$ python3 -q
>>> import numpy as np
>>> np.set_printoptions(precision=3, suppress=True, linewidth=140, legacy="1.25")
>>> rng = np.random.default_rng(25)
>>> lab = rng.integers(0, 2, 3)
>>> mat = (lab[:, None] == lab) * 2 + np.eye(3)
>>> mat
array([[3., 0., 2.],
       [0., 3., 0.],
       [2., 0., 3.]])
>>> # 2 groups of indices that never mix
>>> vec = np.array([2, -1, -1])
>>> y = mat @ vec
>>> c, lr = np.zeros(3), 1 / np.linalg.norm(mat, 2) ** 2
>>> for i in range(250):
...     c -= lr * mat.T @ (mat @ c - y)
...     if i % 50 == 0: print(i, round(np.linalg.norm(mat @ c - y), 3))
... 
0 2.799
50 0.265
100 0.034
150 0.004
200 0.001
>>> c
array([ 2., -1., -1.])
>>> Lm = np.linalg.cholesky(mat)
>>> Lm @ Lm.T
array([[3., 0., 2.],
       [0., 3., 0.],
       [2., 0., 3.]])
>>> mat / np.sqrt(np.outer(np.diag(mat), np.diag(mat)))
array([[1.   , 0.   , 0.667],
       [0.   , 1.   , 0.   ],
       [0.667, 0.   , 1.   ]])
>>> np.linalg.eigvalsh(mat).min() > 0
True
>>> Lm
array([[1.732, 0.   , 0.   ],
       [0.   , 1.732, 0.   ],
       [1.155, 0.   , 1.291]])
>>> O = Lm.astype(float).copy()
>>> for j in range(3):
...     O[:, j] -= O[:, :j] @ (O[:, :j].T @ O[:, j])
...     O[:, j] /= np.linalg.norm(O[:, j])
... 
>>> np.round(O.T @ Lm, 3) + 0
array([[2.082, 0.   , 0.716],
       [0.   , 1.732, 0.   ],
       [0.   , 0.   , 1.074]])
>>> np.round(O.T @ O, 3) + 0
array([[1., 0., 0.],
       [0., 1., 0.],
       [0., 0., 1.]])
>>> O
array([[ 0.832,  0.   , -0.555],
       [ 0.   ,  1.   ,  0.   ],
       [ 0.555,  0.   ,  0.832]])
>>> lab = rng.integers(0, 2, 3)
>>> E = (lab[:, None] == lab) * -3 + np.eye(3)
>>> E
array([[-2., -3., -3.],
       [-3., -2., -3.],
       [-3., -3., -2.]])
>>> # symmetric
>>> w, V = np.linalg.eig(E)
>>> np.sort(np.linalg.eigvals(np.linalg.inv(E)))
array([-0.125,  1.   ,  1.   ])
>>> np.round(np.prod(w), 3)
-8.0
>>> np.sort(np.linalg.eigvals(E.T))
array([-8.,  1.,  1.])
>>> np.sort(np.linalg.eigvals(E @ E))
array([ 1.,  1., 64.])
>>> np.round(E @ V[:, 0] - w[0] * V[:, 0], 3) + 0
array([0., 0., 0.])
>>> W = np.array([[-7, -1], [-5, 9], [-8, -4]])
>>> c = np.array([-2, -2])
>>> act = np.maximum(E @ W + c, 0)
>>> (act > 0).astype(int)
array([[1, 0],
       [1, 0],
       [1, 0]])
>>> cent = np.array([[2, -8, 0], [-2, 6, 2]])
>>> W @ cent
array([[-12,  50,  -2],
       [-28,  94,  18],
       [ -8,  40,  -8]])
>>> act @ cent
array([[ 102., -408.,    0.],
       [ 106., -424.,    0.],
       [ 100., -400.,    0.]])
>>> (act @ cent).round(6).argmax(axis=1)
array([0, 0, 0])
>>> w, V = np.linalg.eigh(E)
>>> np.unique(w.round(6) + 0, return_counts=True)[1]
array([1, 2])
>>> np.round(V.T @ E @ V, 3) + 0
array([[-8.,  0.,  0.],
       [ 0.,  1.,  0.],
       [ 0.,  0.,  1.]])
>>> w
array([-8.,  1.,  1.])
>>> (w > 1e-8).sum(), (w < -1e-8).sum()
(2, 1)
>>> np.linalg.svd(E, compute_uv=False)
array([8., 1., 1.])
>>> np.round(V.T @ V, 3) + 0
array([[1., 0., 0.],
       [0., 1., 0.],
       [0., 0., 1.]])
>>> (E @ E)[0]
array([22., 21., 21.])
>>> np.allclose(E @ E.T, E.T @ E)
True
>>> np.sort(np.abs(np.fft.fft(E[0]))), np.sort(np.linalg.svd(E, compute_uv=False))
(array([1., 1., 8.]), array([1., 1., 8.]))
>>> E @ np.ones(3)
array([-8., -8., -8.])
>>> E @ (-1.0) ** np.arange(3)
array([-2., -4., -2.])
>>> out = np.linalg.inv(E)
>>> np.round(E @ out, 3) + 0
array([[1., 0., 0.],
       [0., 1., 0.],
       [0., 0., 1.]])
>>> np.linalg.inv(out)
array([[-2., -3., -3.],
       [-3., -2., -3.],
       [-3., -3., -2.]])
>>> round(np.linalg.cond(E), 3)
8.0
>>> m1 = np.load("block18.npy")
>>> m1
array([[ 0.   ,  1.4  ,  1.8  ,  0.6  , -0.4  ,  0.6  ],
       [ 1.2  , -1.5  ,  0.6  ,  0.4  ,  0.7  , -1.1  ],
       [ 0.6  ,  0.7  , -0.4  , -0.2  ,  1.9  , -1.2  ],
       [ 0.1  ,  0.8  ,  0.2  ,  0.6  ,  0.6  ,  2.2  ],
       [-0.1  ,  1.1  ,  0.6  , -0.8  ,  1.1  ,  3.6  ],
       [-1.   ,  1.3  , -0.9  , -1.7  ,  1.3  ,  0.3  ],
       [ 0.9  ,  0.3  ,  0.5  ,  0.1  , -0.7  , -0.6  ],
       [-0.971,  2.023, -1.1  , -2.038,  2.031,  0.318]])
>>> vec = np.array([5, 1, 3, 3, 2, 4])
>>> y = m1 @ vec
>>> np.linalg.solve(m1.T @ m1, m1.T @ y)
array([5., 1., 3., 3., 2., 4.])
>>> y
array([10.2  ,  4.5  ,  0.9  , 13.7  , 16.6  , -7.7  ,  2.8  , -6.912])
>>> np.round(np.linalg.pinv(m1) @ m1, 3) + 0
array([[1., 0., 0., 0., 0., 0.],
       [0., 1., 0., 0., 0., 0.],
       [0., 0., 1., 0., 0., 0.],
       [0., 0., 0., 1., 0., 0.],
       [0., 0., 0., 0., 1., 0.],
       [0., 0., 0., 0., 0., 1.]])
>>> np.linalg.lstsq(m1, y)[0]
array([5., 1., 3., 3., 2., 4.])
>>> y = y + 0.3 * rng.normal(size=8)
>>> y
array([ 9.517,  4.506,  1.178, 14.013, 16.439, -7.031,  3.383, -6.98 ])
>>> c, *_ = np.linalg.lstsq(m1, y)
>>> c
array([5.671, 1.199, 2.427, 2.87 , 1.798, 4.076])
>>> [round(float(np.linalg.norm(np.linalg.solve(m1.T @ m1 + lam * np.eye(6), m1.T @ y))), 2) for lam in (0, 1, 10, 100)]
[8.22, 6.99, 3.93, 0.87]
>>> c.round()
array([6., 1., 2., 3., 2., 4.])
>>> np.round(m1.T @ (y - m1 @ c), 3) + 0
array([0., 0., 0., 0., 0., 0.])
>>> W = np.array([[0, 3, -2, 0, -3, 2],
...     [-2, -3, -3, 2, 2, 3],
...     [0, 0, -2, 3, 2, 2],
...     [3, 3, 2, -3, 1, 2],
...     [3, -1, -1, 1, 0, 3],
...     [3, -3, 2, 0, 1, -3]])
>>> c = np.array([-2, 2, 1, 1, 2, 1])
>>> act = np.maximum(m1 @ W + c, 0)
>>> (act > 0).mean(axis=0)
array([0.375, 0.375, 0.25 , 0.875, 0.75 , 0.875])
>>> (act > 0).astype(int)
array([[0, 0, 0, 1, 1, 1],
       [1, 1, 0, 0, 0, 1],
       [0, 1, 0, 1, 0, 1],
       [1, 0, 1, 1, 1, 1],
       [1, 0, 1, 1, 1, 0],
       [0, 0, 0, 1, 1, 1],
       [0, 1, 0, 1, 1, 1],
       [0, 0, 0, 1, 1, 1]])
>>> cent = np.array([[-2, 2], [-3, -3], [3, 0], [0, 3], [-1, -2], [-1, -1]])
>>> (act @ cent).round(6).argmax(axis=1)
array([1, 1, 1, 1, 1, 1, 1, 1])
>>> W @ cent
array([[-14,  -5],
       [ -1,   4],
       [-10,   3],
       [-12, -16],
       [ -9,   9],
       [ 11,  16]])
>>> out = np.array([[-1, 0, 3],
...     [3, -1, -1],
...     [-3, -3, -1],
...     [-3, -3, -3],
...     [-3, 1, 3],
...     [-1, -3, 2]])
>>> np.vstack([m1, out.T]).shape
(11, 6)
>>> np.linalg.matrix_rank(m1 @ out)
3
>>> np.linalg.matrix_rank(np.vstack([m1, out.T]))
6
>>> np.einsum("ij->j", m1)
array([ 0.729,  6.123,  1.3  , -3.038,  6.531,  4.118])
>>> O, Rm = np.linalg.qr(m1)
>>> O @ Rm
array([[ 0.   ,  1.4  ,  1.8  ,  0.6  , -0.4  ,  0.6  ],
       [ 1.2  , -1.5  ,  0.6  ,  0.4  ,  0.7  , -1.1  ],
       [ 0.6  ,  0.7  , -0.4  , -0.2  ,  1.9  , -1.2  ],
       [ 0.1  ,  0.8  ,  0.2  ,  0.6  ,  0.6  ,  2.2  ],
       [-0.1  ,  1.1  ,  0.6  , -0.8  ,  1.1  ,  3.6  ],
       [-1.   ,  1.3  , -0.9  , -1.7  ,  1.3  ,  0.3  ],
       [ 0.9  ,  0.3  ,  0.5  ,  0.1  , -0.7  , -0.6  ],
       [-0.971,  2.023, -1.1  , -2.038,  2.031,  0.318]])
>>> out = m1 / np.sqrt((m1 ** 2).mean(axis=1, keepdims=True))
>>> np.linalg.matrix_rank(out) == np.linalg.matrix_rank(m1)
True
>>> out[2]
array([ 0.595,  0.694, -0.397, -0.198,  1.884, -1.19 ])
>>> K = np.load("sample19.npy")
>>> K
array([[  0.225,  -9.198,  -4.704,  -5.45 ,   3.505,   3.412,  -1.518],
       [  5.103, -13.324, -10.199,  -4.103,   4.723,   7.586,  -9.909],
       [  4.694,  -3.488,  -6.899,  -4.888,   8.816,   4.798,  -6.191],
       [  4.596,  -6.192,  -6.842,  -1.573,   2.993,   4.596,  -7.172],
       [  4.117,   5.499,  -1.516,   1.374,   5.196,   1.798,  -5.63 ],
       [  1.072,  -9.861,  -5.913,  -5.455,   3.   ,   3.623,  -2.007],
       [  5.69 ,  -3.681,  -6.898,  -0.506,   1.371,   3.405,  -6.615],
       [  5.57 ,  -9.603, -10.473,  -6.875,   7.46 ,   6.098,  -6.824],
       [  1.312, -13.737,  -6.513,  -4.854,   7.807,   8.176,  -9.022],
       [  2.47 , -12.294,  -8.108,  -6.22 ,   4.959,   5.668,  -5.09 ],
       [  3.605,  -2.782,  -4.77 ,  -0.404,  -2.002,   0.795,  -2.01 ],
       [ -0.778, -12.797,  -4.39 ,  -4.83 ,   4.385,   5.57 ,  -4.397],
       [  1.919,  -4.916,  -3.698,  -2.719,   7.64 ,   5.286,  -6.912],
       [  6.34 ,  -1.056,  -7.026,  -1.621,   3.536,   2.928,  -5.803],
       [  2.422,  -0.404,  -1.842,  -0.007,   7.782,   4.78 ,  -8.187],
       [  4.603, -11.611, -10.875,  -7.613,   1.734,   3.391,  -1.677],
       [  6.695, -13.275, -13.528,  -9.125,   8.199,   7.297,  -7.522],
       [  6.493, -11.074, -12.181,  -8.41 ,  10.092,   7.589,  -8.486],
       [  1.169,  -0.222,  -0.9  ,   0.012,   3.849,   2.361,  -4.127],
       [  5.485,  -2.305,  -7.819,  -5.286,   5.932,   2.685,  -3.163],
       [  3.11 ,  -3.524,  -5.313,  -3.986,   4.827,   2.813,  -3.   ],
       [  3.924, -19.293, -12.225,  -7.437,   3.141,   7.612,  -7.103],
       [  3.307,   0.506,  -3.714,  -1.413,   0.618,   0.104,  -0.682],
       [  7.058,   1.223,  -8.114,  -3.702,   1.303,  -0.196,  -0.475],
       [  7.721,  -2.714, -10.367,  -5.002,   1.896,   1.398,  -2.082],
       [  4.805, -15.387, -11.489,  -6.988,   6.489,   7.992,  -8.71 ],
       [  1.359, -14.791,  -7.99 ,  -7.315,   6.549,   6.903,  -5.716],
       [  1.41 , -14.805,  -8.032,  -7.313,   6.591,   6.862,  -5.693]])
>>> t = np.radians(72)
>>> Rm = np.eye(7)
>>> Rm[3, 3] = Rm[4, 4] = np.cos(t)
>>> Rm[3, 4], Rm[4, 3] = -np.sin(t), np.sin(t)
>>> Rm
array([[ 1.   ,  0.   ,  0.   ,  0.   ,  0.   ,  0.   ,  0.   ],
       [ 0.   ,  1.   ,  0.   ,  0.   ,  0.   ,  0.   ,  0.   ],
       [ 0.   ,  0.   ,  1.   ,  0.   ,  0.   ,  0.   ,  0.   ],
       [ 0.   ,  0.   ,  0.   ,  0.309, -0.951,  0.   ,  0.   ],
       [ 0.   ,  0.   ,  0.   ,  0.951,  0.309,  0.   ,  0.   ],
       [ 0.   ,  0.   ,  0.   ,  0.   ,  0.   ,  1.   ,  0.   ],
       [ 0.   ,  0.   ,  0.   ,  0.   ,  0.   ,  0.   ,  1.   ]])
>>> out = K @ Rm.T
>>> np.linalg.svd(K, compute_uv=False), np.linalg.svd(out, compute_uv=False)
(array([84.631, 23.834, 18.235, 10.893,  0.124,  0.106,  0.066]), array([84.631, 23.834, 18.235, 10.893,  0.124,  0.106,  0.066]))
>>> np.round(np.linalg.det(Rm), 3), np.round(np.trace(Rm), 3)
(1.0, 5.618)
